% ipython --no-banner

In [1]: import numpy as np

In [2]: np.set_printoptions(suppress=True, linewidth=160)

In [3]: rnd = lambda a: np.round(a, 1) + 0

In [4]: F = np.load("a.npy")

In [5]: F
Out[5]: 
array([[-1.8,  0.1,  0.6, -1.7, -1. ,  1. , -0.7,  0.2, -0.8,  0. , -0.5, -0.2,  1. , -1.6],
       [ 0.4, -0.6, -0.4,  1.1, -1.6, -2.5, -0.1, -1.5,  0.7, -1.7,  0.4,  0.5, -1.5, -1.3],
       [-0.9,  0.9,  1.1, -1.5, -0.3, -1.3, -0.1, -1.4, -3.1,  1.8, -0.5,  1.4, -0.9, -1.1],
       [-0.3, -1. , -1.2, -0.1,  1.9,  1.4,  0.1, -0.5, -0.7,  0. , -1.3, -0.4,  0.5, -0.7],
       [ 0.6, -0.8, -0.2,  0.7,  1.4, -1.2, -1.1,  1.8,  0.6, -0.8,  0.1,  0.5, -0.2, -0.8],
       [-0.1,  3. ,  0.8, -0.4, -0.7, -1.4,  0. , -1.6,  0.6, -0.3,  1.3, -0.3,  0.5, -0.6],
       [ 0.6,  0.8,  1. ,  0. ,  2. , -0.4,  0.2,  0.6,  0.8, -0.4,  0.7, -0.1,  0. , -1. ],
       [ 1.4, -1.2, -2. ,  0.7,  0.1,  1.2,  0. ,  0.3, -2. ,  0.6,  0.2, -0.8,  0.5,  0.4],
       [ 0.2, -0.6, -0.1,  0.5, -1.7, -2. ,  0. , -1.5,  0.3, -1.9,  0.8,  0.3, -1.9, -1.5],
       [-2. ,  0.3, -0.9, -0.8,  0.4,  1.1, -1.7,  0.1, -0.5,  0.6,  1.5,  0.6,  0.2,  0.2]])

In [6]: t3 = np.stack([F, -3 * F, F[::-1]])

In [7]: t3.shape
Out[7]: (3, 10, 14)

In [8]: rnd(np.linalg.norm(t3, axis=(1, 2)))
Out[8]: array([12.5, 37.6, 12.5])

In [9]: np.linalg.matrix_rank(t3.reshape(3, -1))
Out[9]: np.int64(2)

In [10]: W1 = np.array([[0, -2, -5, 0],
    ...:     [-4, 4, -1, -1],
    ...:     [5, -3, -5, -4],
    ...:     [-1, -5, 2, -1],
    ...:     [5, -5, -2, -4],
    ...:     [1, -2, 3, -4],
    ...:     [0, 4, 5, 5],
    ...:     [-2, 1, 3, 3],
    ...:     [-5, -1, 2, 4],
    ...:     [-2, 4, -2, -3],
    ...:     [0, -5, 5, -4],
    ...:     [-4, -5, -1, 4],
    ...:     [2, 2, 1, -2],
    ...:     [5, 4, 1, 0]])

In [11]: b = np.array([1, -4, -5, -5])

In [12]: hid = np.maximum(F @ W1 + b, 0)

In [13]: print((hid > 0).mean(axis=0))
[0.4 0.3 0.2 0.3]

In [14]: (hid > 0).astype(int)
Out[14]: 
array([[0, 1, 0, 0],
       [0, 0, 0, 1],
       [1, 1, 0, 0],
       [1, 0, 0, 0],
       [0, 0, 0, 1],
       [0, 1, 0, 0],
       [1, 0, 0, 0],
       [1, 0, 1, 0],
       [0, 0, 0, 1],
       [0, 0, 1, 0]])

In [15]: np.linalg.matrix_rank(hid)
Out[15]: np.int64(4)

In [16]: C = np.array([[-2, 1, -1], [0, 0, -2], [1, 1, 2], [2, 0, -1]])

In [17]: rnd(hid @ C)
Out[17]: 
array([[  0. ,   0. , -14. ],
       [ 37.6,   0. , -18.8],
       [ -6.8,   3.4, -18.4],
       [-27.2,  13.6, -13.6],
       [  3.6,   0. ,  -1.8],
       [  0. ,   0. ,  -8.6],
       [ -6.8,   3.4,  -3.4],
       [-20. ,  13.6,  -6.4],
       [ 29. ,   0. , -14.5],
       [  7. ,   7. ,  14. ]])

In [18]: W1 @ C
Out[18]: 
array([[ -5,  -5,  -6],
       [  5,  -5,  -5],
       [-23,   0,  -5],
       [  2,   1,  16],
       [-20,   3,   5],
       [ -7,   4,  13],
       [ 15,   5,  -3],
       [ 13,   1,   3],
       [ 20,  -3,   7],
       [ -4,  -4,  -7],
       [ -3,   5,  24],
       [ 15,  -5,   8],
       [ -7,   3,  -2],
       [ -9,   6, -11]])
